$ ipython --no-banner

In [1]: import numpy as np

In [2]: import numpy.linalg as la

In [3]: np.set_printoptions(precision=2, suppress=True, linewidth=140)

In [4]: rnd = lambda a: np.round(a, 2) + 0

In [5]: u = np.array([0, -2, 1, 3, 2, -2, 3, 2, -1, -2, -2])

In [6]: W0 = u[np.abs(np.subtract.outer(np.arange(11), np.arange(11)))]

In [7]: print(W0)
[[ 0 -2  1  3  2 -2  3  2 -1 -2 -2]
 [-2  0 -2  1  3  2 -2  3  2 -1 -2]
 [ 1 -2  0 -2  1  3  2 -2  3  2 -1]
 [ 3  1 -2  0 -2  1  3  2 -2  3  2]
 [ 2  3  1 -2  0 -2  1  3  2 -2  3]
 [-2  2  3  1 -2  0 -2  1  3  2 -2]
 [ 3 -2  2  3  1 -2  0 -2  1  3  2]
 [ 2  3 -2  2  3  1 -2  0 -2  1  3]
 [-1  2  3 -2  2  3  1 -2  0 -2  1]
 [-2 -1  2  3 -2  2  3  1 -2  0 -2]
 [-2 -2 -1  2  3 -2  2  3  1 -2  0]]

In [8]: # symmetric

In [9]: Y = la.inv(W0)

In [10]: print(rnd(la.cond(W0)))
19.83

In [11]: print(np.allclose(Y, W0.T))
False

In [12]: print(rnd(la.inv(Y)))
[[ 0. -2.  1.  3.  2. -2.  3.  2. -1. -2. -2.]
 [-2.  0. -2.  1.  3.  2. -2.  3.  2. -1. -2.]
 [ 1. -2.  0. -2.  1.  3.  2. -2.  3.  2. -1.]
 [ 3.  1. -2.  0. -2.  1.  3.  2. -2.  3.  2.]
 [ 2.  3.  1. -2.  0. -2.  1.  3.  2. -2.  3.]
 [-2.  2.  3.  1. -2.  0. -2.  1.  3.  2. -2.]
 [ 3. -2.  2.  3.  1. -2.  0. -2.  1.  3.  2.]
 [ 2.  3. -2.  2.  3.  1. -2.  0. -2.  1.  3.]
 [-1.  2.  3. -2.  2.  3.  1. -2.  0. -2.  1.]
 [-2. -1.  2.  3. -2.  2.  3.  1. -2.  0. -2.]
 [-2. -2. -1.  2.  3. -2.  2.  3.  1. -2.  0.]]

In [13]: rng = np.random.default_rng(5612)

In [14]: lab = rng.permutation(11)

In [15]: print(lab)
[ 2  5  8  3  1 10  0  4  9  7  6]

In [16]: Y = W0[lab][:, lab]

In [17]: print(rnd(np.sort(np.abs(la.eigvals(Y)))))
[ 0.52  1.25  2.09  5.54  6.09  6.94  7.1   7.3   8.83  9.28 10.4 ]

In [18]: print(np.diag(Y))
[0 0 0 0 0 0 0 0 0 0 0]

In [19]: Y = W0 / la.norm(W0, axis=1, keepdims=True)

In [20]: G = Y @ Y.T

In [21]: print((G - 2 * np.eye(11)).round(6).argmax(axis=1))
[10 10  8  7  3  1  7  3  2  0  0]

In [22]: print(rnd(np.degrees(np.arccos(np.clip(G[1, 10], -1, 1)))))
60.0

In [23]: print(np.argwhere(np.triu(np.abs(G) > 0.95, 1)))
[]

In [24]: ev, V = la.eigh(W0)

In [25]: x = np.array([1, 2, 1, -2, 1, 1, -2, 1, -1, 2, -2])

In [26]: print(np.abs(W0).sum(axis=1).max(), rnd(np.abs(ev).max()))
21 10.4

In [27]: A = -2 * np.eye(10) + np.ones((10, 10))

In [28]: print(A)
[[-1.  1.  1.  1.  1.  1.  1.  1.  1.  1.]
 [ 1. -1.  1.  1.  1.  1.  1.  1.  1.  1.]
 [ 1.  1. -1.  1.  1.  1.  1.  1.  1.  1.]
 [ 1.  1.  1. -1.  1.  1.  1.  1.  1.  1.]
 [ 1.  1.  1.  1. -1.  1.  1.  1.  1.  1.]
 [ 1.  1.  1.  1.  1. -1.  1.  1.  1.  1.]
 [ 1.  1.  1.  1.  1.  1. -1.  1.  1.  1.]
 [ 1.  1.  1.  1.  1.  1.  1. -1.  1.  1.]
 [ 1.  1.  1.  1.  1.  1.  1.  1. -1.  1.]
 [ 1.  1.  1.  1.  1.  1.  1.  1.  1. -1.]]

In [29]: print(A @ (-1.0) ** np.arange(10))
[-2.  2. -2.  2. -2.  2. -2.  2. -2.  2.]

In [30]: print((A @ A)[0])
[10.  6.  6.  6.  6.  6.  6.  6.  6.  6.]

In [31]: print(np.all(la.eigvalsh(A) > 0))
False

In [32]: ev, V = la.eigh(A)

In [33]: print(ev.sum(), np.trace(A))
-10.0 -10.0

In [34]: print(np.abs(V[:, -1]).round(6).argmax())
0

In [35]: print(rnd(la.eigvalsh(A + -2 * np.eye(10))))
[-4. -4. -4. -4. -4. -4. -4. -4. -4.  6.]

In [36]: print((ev > 1e-8).sum(), (ev < -1e-8).sum())
1 9

In [37]: u = np.array([3, 3, -3])

In [38]: print(np.array([np.convolve(row, u, "same") for row in A]))
[[ 0.  9.  3.  3.  3.  3.  3.  3.  3.  0.]
 [ 0. -3.  9.  3.  3.  3.  3.  3.  3.  0.]
 [ 6. -3. -3.  9.  3.  3.  3.  3.  3.  0.]
 [ 6.  3. -3. -3.  9.  3.  3.  3.  3.  0.]
 [ 6.  3.  3. -3. -3.  9.  3.  3.  3.  0.]
 [ 6.  3.  3.  3. -3. -3.  9.  3.  3.  0.]
 [ 6.  3.  3.  3.  3. -3. -3.  9.  3.  0.]
 [ 6.  3.  3.  3.  3.  3. -3. -3.  9.  0.]
 [ 6.  3.  3.  3.  3.  3.  3. -3. -3.  6.]
 [ 6.  3.  3.  3.  3.  3.  3.  3. -3. -6.]]

In [39]: print(np.polyval(u, A[3]))
[ 3.  3.  3. -3.  3.  3.  3.  3.  3.  3.]
